$ python -q
>>> import numpy as np
>>> np.set_printoptions(precision=2, suppress=True, linewidth=160, floatmode="fixed")
>>> M = np.load("w.npy")
>>> M
array([[ 0,  1,  2,  0,  2,  1,  0,  0,  1,  2,  1,  2,  0],
       [ 2,  0,  2,  0,  0,  0,  2,  2,  0,  0,  2,  2,  0],
       [ 0,  1,  1,  0,  2,  1,  2,  0,  2,  2,  2,  2,  1],
       [ 1,  0,  2,  2,  0,  0,  2,  0,  1,  1,  0,  1,  1],
       [ 2,  1,  1,  0,  2,  1,  2,  2,  1,  1,  1,  0,  1],
       [ 2,  2,  1,  1,  0,  0,  2,  0,  1,  1,  2,  2,  2],
       [ 2,  2,  1,  2,  2,  1,  1,  1,  0,  2,  2,  2,  2],
       [ 0,  1,  0,  2,  0,  1,  1,  0,  0,  2,  1,  0,  2],
       [10,  1, 12,  0,  2,  1, 10, 10,  1,  2, 11, 12,  0]])
>>> Uu, sv, Vh = np.linalg.svd(M)
>>> sv.round(2) + 0
array([28.57,  7.42,  3.95,  3.04,  2.58,  2.30,  1.72,  0.83,  0.00])
>>> A2 = Uu[:, :8] @ np.diag(sv[:8]) @ Vh[:8]
>>> A2.round(2) + 0
array([[ 0.00,  1.00,  2.00,  0.00,  2.00,  1.00,  0.00,  0.00,  1.00,  2.00,  1.00,  2.00,  0.00],
       [ 2.00,  0.00,  2.00,  0.00,  0.00,  0.00,  2.00,  2.00,  0.00,  0.00,  2.00,  2.00,  0.00],
       [ 0.00,  1.00,  1.00,  0.00,  2.00,  1.00,  2.00,  0.00,  2.00,  2.00,  2.00,  2.00,  1.00],
       [ 1.00,  0.00,  2.00,  2.00,  0.00,  0.00,  2.00,  0.00,  1.00,  1.00,  0.00,  1.00,  1.00],
       [ 2.00,  1.00,  1.00,  0.00,  2.00,  1.00,  2.00,  2.00,  1.00,  1.00,  1.00,  0.00,  1.00],
       [ 2.00,  2.00,  1.00,  1.00,  0.00,  0.00,  2.00,  0.00,  1.00,  1.00,  2.00,  2.00,  2.00],
       [ 2.00,  2.00,  1.00,  2.00,  2.00,  1.00,  1.00,  1.00,  0.00,  2.00,  2.00,  2.00,  2.00],
       [ 0.00,  1.00,  0.00,  2.00,  0.00,  1.00,  1.00,  0.00,  0.00,  2.00,  1.00,  0.00,  2.00],
       [10.00,  1.00, 12.00,  0.00,  2.00,  1.00, 10.00, 10.00,  1.00,  2.00, 11.00, 12.00,  0.00]])
>>> np.linalg.matrix_rank(M, rtol=0.05)
np.int64(7)
>>> np.linalg.matrix_rank(A2)
np.int64(8)
>>> [round(float(x), 2) for x in np.linalg.svd(M, compute_uv=False)[:3]]
[28.57, 7.42, 3.95]
>>> np.linalg.matrix_rank(M, rtol=0.1)
np.int64(4)
>>> round(np.linalg.norm(M, 2) / np.linalg.norm(M), 2)
np.float64(0.95)
>>> Uu, sv, Vh = np.linalg.svd(M)
>>> vecs = Vh[:(sv > 1e-8).sum()]
>>> rng = np.random.default_rng(42)
>>> vec = M[2] + 4 * M[3] + rng.integers(2) * np.eye(13)[0]
>>> vec
array([ 4.00,  1.00,  9.00,  8.00,  2.00,  1.00, 10.00,  0.00,  6.00,  6.00,  2.00,  6.00,  5.00])
>>> np.linalg.matrix_rank(np.vstack([M, vec]))
np.int64(8)
>>> round(np.linalg.norm(M, 1), 2), round(np.linalg.norm(M, np.inf), 2)
(np.float64(23.0), np.float64(72.0))
>>> np.round(np.linalg.norm(M, 2), 2)
np.float64(28.57)
>>> np.round(np.linalg.norm(M, "nuc"), 2)
np.float64(50.42)
>>> t = np.radians(36)
>>> r_ = np.eye(13)
>>> r_[5, 5] = r_[2, 2] = np.cos(t)
>>> r_[5, 2], r_[2, 5] = -np.sin(t), np.sin(t)
>>> A2 = M @ r_.T
>>> np.round(np.linalg.svd(M, compute_uv=False), 2) + 0, np.round(np.linalg.svd(A2, compute_uv=False), 2) + 0
(array([28.57,  7.42,  3.95,  3.04,  2.58,  2.30,  1.72,  0.83,  0.00]), array([28.57,  7.42,  3.95,  3.04,  2.58,  2.30,  1.72,  0.83,  0.00]))
>>> np.allclose(M @ M.T, A2 @ A2.T)
True
>>> np.abs(A2 - M).max(axis=0)
array([0.00, 0.00, 1.70, 0.00, 0.00, 7.24, 0.00, 0.00, 0.00, 0.00, 0.00, 0.00, 0.00])
>>> np.allclose(np.linalg.norm(M, axis=1), np.linalg.norm(A2, axis=1))
True
>>> feats = np.array([[-5, -5, -2, -2],
...     [1, -1, -4, 2],
...     [-4, 2, 0, 0],
...     [-4, 3, -2, 0],
...     [-3, -3, 3, 3],
...     [4, -3, 2, 3],
...     [-2, 2, -2, 4],
...     [0, 5, -2, 0]])
>>> feats[:, 0] = 4 * feats[:, 1]
>>> feats
array([[-20,  -5,  -2,  -2],
       [ -4,  -1,  -4,   2],
       [  8,   2,   0,   0],
       [ 12,   3,  -2,   0],
       [-12,  -3,   3,   3],
       [-12,  -3,   2,   3],
       [  8,   2,  -2,   4],
       [ 20,   5,  -2,   0]])
>>> Uu, sv, Vh = np.linalg.svd(feats)
>>> vecs = Vh[:(sv > 1e-8).sum()]
>>> vec = feats[1] + 3 * feats[5] + rng.integers(2) * np.eye(4)[3]
>>> vec
array([-40.00, -10.00,   2.00,  12.00])
>>> np.round(np.linalg.norm(vec - vecs.T @ vecs @ vec), 2)
np.float64(0.0)
>>> np.linalg.matrix_rank(np.vstack([feats, vec]))
np.int64(3)
>>> r = np.linalg.matrix_rank(feats)
>>> r
np.int64(3)
>>> ns = np.linalg.svd(feats)[2][r:].T
>>> np.linalg.matrix_rank(feats.T @ feats), np.linalg.matrix_rank(feats @ feats.T)
(np.int64(3), np.int64(3))
>>> [int(np.linalg.matrix_rank(np.delete(feats, i, axis=0))) for i in range(8)]
[3, 3, 3, 3, 3, 3, 3, 3]
>>> np.round(feats @ ns, 2) + 0
array([[0.00],
       [0.00],
       [0.00],
       [0.00],
       [0.00],
       [0.00],
       [0.00],
       [0.00]])
>>> vec = np.array([-9, -8, 6, -9])
>>> (feats @ vec).argmax()
np.int64(0)
>>> vec @ feats
Traceback (most recent call last):
  File "<python-input-48>", line 1, in <module>
    vec @ feats
    ~~~~^~~~~~~
ValueError: matmul: Input operand 1 has a mismatch in its core dimension 0, with gufunc signature (n?,k),(k,m?)->(n?,m?) (size 8 is different from 4)
>>> A2 = feats / np.sqrt((feats ** 2).mean(axis=1, keepdims=True))
>>> np.linalg.matrix_rank(A2) == np.linalg.matrix_rank(feats)
np.True_
>>> feats.sum(axis=0)
array([ 0,  0, -7, 10])
>>> feats.mean(axis=0)
array([ 0.00,  0.00, -0.88,  1.25])
>>> np.round(np.linalg.svd(feats, compute_uv=False), 2) + 0
array([38.31,  6.60,  6.17,  0.00])
>>> feats.shape
(8, 4)
>>> np.count_nonzero(feats)
np.int64(28)
>>> np.abs(feats).max()
np.int64(20)
>>> feats[:, 4]
Traceback (most recent call last):
  File "<python-input-57>", line 1, in <module>
    feats[:, 4]
    ~~~~~^^^^^^
IndexError: index 4 is out of bounds for axis 1 with size 4
>>> np.unravel_index(np.abs(feats).argmax(), feats.shape)
(np.int64(0), np.int64(0))
>>> np.diff(feats, axis=0)
array([[ 16,   4,  -2,   4],
       [ 12,   3,   4,  -2],
       [  4,   1,  -2,   0],
       [-24,  -6,   5,   3],
       [  0,   0,  -1,   0],
       [ 20,   5,  -4,   1],
       [ 12,   3,   0,  -4]])
>>> J = np.load("x.npy")
>>> J
array([[-3, -2, -1,  0,  1,  2,  3,  4,  5],
       [ 6,  7,  8,  9, 10, 11, 12, 13, 14],
       [15, 16, 17, 18, 19, 20, 21, 22, 23],
       [24, 25, 26, 27, 28, 29, 30, 31, 32],
       [33, 34, 35, 36, 37, 38, 39, 40, 41],
       [42, 43, 44, 45, 46, 47, 48, 49, 50],
       [51, 52, 53, 54, 55, 56, 57, 58, 59],
       [60, 61, 62, 63, 64, 65, 66, 67, 68],
       [69, 70, 71, 72, 73, 74, 75, 76, 77],
       [78, 79, 80, 81, 82, 83, 84, 85, 86],
       [87, 88, 89, 90, 91, 92, 93, 94, 95]])
>>> r0 = np.array([-1, -1, 1])
>>> np.cross(J[4, :3], J[10, :3])
array([-54, 108, -54])
>>> np.array([np.convolve(row, r0, "same") for row in J])
array([[   5,    0,   -1,   -2,   -3,   -4,   -5,   -6,   -1],
       [ -13,   -9,  -10,  -11,  -12,  -13,  -14,  -15,   -1],
       [ -31,  -18,  -19,  -20,  -21,  -22,  -23,  -24,   -1],
       [ -49,  -27,  -28,  -29,  -30,  -31,  -32,  -33,   -1],
       [ -67,  -36,  -37,  -38,  -39,  -40,  -41,  -42,   -1],
       [ -85,  -45,  -46,  -47,  -48,  -49,  -50,  -51,   -1],
       [-103,  -54,  -55,  -56,  -57,  -58,  -59,  -60,   -1],
       [-121,  -63,  -64,  -65,  -66,  -67,  -68,  -69,   -1],
       [-139,  -72,  -73,  -74,  -75,  -76,  -77,  -78,   -1],
       [-157,  -81,  -82,  -83,  -84,  -85,  -86,  -87,   -1],
       [-175,  -90,  -91,  -92,  -93,  -94,  -95,  -96,   -1]])
>>> np.correlate(J[4], J[10], "full")
array([ 3135,  6332,  9590, 12908, 16285, 19720, 23212, 26760, 30363, 27192, 23968, 20692, 17365, 13988, 10562,  7088,  3567])
